$ python -q
>>> import numpy as np
>>> np.set_printoptions(precision=2, suppress=True, linewidth=200, legacy="1.25")
>>> m1 = np.load("layer16.npy")
>>> m1
array([[-0.87,  0.61, -0.83, -0.67, -0.43,  0.39, -1.19, -0.07],
       [-1.46, -0.36,  0.97,  0.67,  0.02,  0.55, -0.01,  0.18],
       [-0.32,  0.68, -0.66,  1.09, -0.32, -0.9 ,  0.18,  0.94],
       [ 0.27, -0.69,  0.24,  0.37,  0.77, -0.72, -1.45,  0.18],
       [-0.7 , -0.9 , -0.3 , -1.11,  0.17, -0.79,  0.53,  0.67],
       [ 0.43,  0.62,  1.18, -0.65, -0.6 , -0.09, -0.34,  1.06],
       [ 0.11, -0.84,  0.07,  0.24, -1.64, -0.45, -0.22, -0.53],
       [ 0.49, -0.82, -0.62,  0.27, -0.2 ,  1.18, -0.1 ,  1.09]])
>>> x0 = np.array([-2, 0, -1, -1, 0, 1, 0, 0])
>>> a = np.maximum(m1 @ x0, 0)
>>> a
array([3.62, 1.83, 0.  , 0.  , 2.03, 0.  , 0.  , 0.55])
>>> m1 * (a > 1e-9)[:, None]
array([[-0.87,  0.61, -0.83, -0.67, -0.43,  0.39, -1.19, -0.07],
       [-1.46, -0.36,  0.97,  0.67,  0.02,  0.55, -0.01,  0.18],
       [-0.  ,  0.  , -0.  ,  0.  , -0.  , -0.  ,  0.  ,  0.  ],
       [ 0.  , -0.  ,  0.  ,  0.  ,  0.  , -0.  , -0.  ,  0.  ],
       [-0.7 , -0.9 , -0.3 , -1.11,  0.17, -0.79,  0.53,  0.67],
       [ 0.  ,  0.  ,  0.  , -0.  , -0.  , -0.  , -0.  ,  0.  ],
       [ 0.  , -0.  ,  0.  ,  0.  , -0.  , -0.  , -0.  , -0.  ],
       [ 0.49, -0.82, -0.62,  0.27, -0.2 ,  1.18, -0.1 ,  1.09]])
>>> np.maximum(m1 @ x0, 0) - np.maximum(-m1 @ x0, 0)
array([ 3.62,  1.83, -0.68, -1.87,  2.03, -1.49, -0.98,  0.55])
>>> B = m1 / np.sqrt((m1 ** 2).mean(axis=1, keepdims=True))
>>> B[1]
array([-2.07, -0.5 ,  1.37,  0.95,  0.03,  0.78, -0.01,  0.26])
>>> np.linalg.norm(B, axis=1)
array([2.83, 2.83, 2.83, 2.83, 2.83, 2.83, 2.83, 2.83])
>>> np.linalg.matrix_rank(B) == np.linalg.matrix_rank(m1)
True
>>> round(float(np.abs(np.linalg.eigvals(m1)).max()), 2)
2.0
>>> assert m1 == m1.T
Traceback (most recent call last):
  File "<python-input-14>", line 1, in <module>
    assert m1 == m1.T
           ^^^^^^^^^^
ValueError: The truth value of an array with more than one element is ambiguous. Use a.any() or a.all()
>>> u = np.array([2, 2, 0, -1, -1, 2, -3, -1])
>>> B = m1 + np.outer(u, np.eye(8)[6])
>>> B
array([[-0.87,  0.61, -0.83, -0.67, -0.43,  0.39,  0.81, -0.07],
       [-1.46, -0.36,  0.97,  0.67,  0.02,  0.55,  1.99,  0.18],
       [-0.32,  0.68, -0.66,  1.09, -0.32, -0.9 ,  0.18,  0.94],
       [ 0.27, -0.69,  0.24,  0.37,  0.77, -0.72, -2.45,  0.18],
       [-0.7 , -0.9 , -0.3 , -1.11,  0.17, -0.79, -0.47,  0.67],
       [ 0.43,  0.62,  1.18, -0.65, -0.6 , -0.09,  1.66,  1.06],
       [ 0.11, -0.84,  0.07,  0.24, -1.64, -0.45, -3.22, -0.53],
       [ 0.49, -0.82, -0.62,  0.27, -0.2 ,  1.18, -1.1 ,  1.09]])
>>> arr = np.load("x.npy")
>>> arr
array([[ 0,  1,  0],
       [15,  2,  3],
       [10,  4,  2],
       [30,  6,  6],
       [20,  0,  4]])
>>> theta = np.radians(36)
>>> Rm = np.eye(3)
>>> Rm[2, 2] = Rm[1, 1] = np.cos(theta)
>>> Rm[2, 1], Rm[1, 2] = -np.sin(theta), np.sin(theta)
>>> Rm
array([[ 1.  ,  0.  ,  0.  ],
       [ 0.  ,  0.81,  0.59],
       [ 0.  , -0.59,  0.81]])
>>> B = arr @ Rm.T
>>> np.round(np.linalg.svd(arr, compute_uv=False), 2) + 0, np.round(np.linalg.svd(B, compute_uv=False), 2) + 0
(array([41.58,  4.26,  0.  ]), array([41.58,  4.26,  0.  ]))
>>> B
array([[ 0.  ,  0.81, -0.59],
       [15.  ,  3.38,  1.25],
       [10.  ,  4.41, -0.73],
       [30.  ,  8.38,  1.33],
       [20.  ,  2.35,  3.24]])
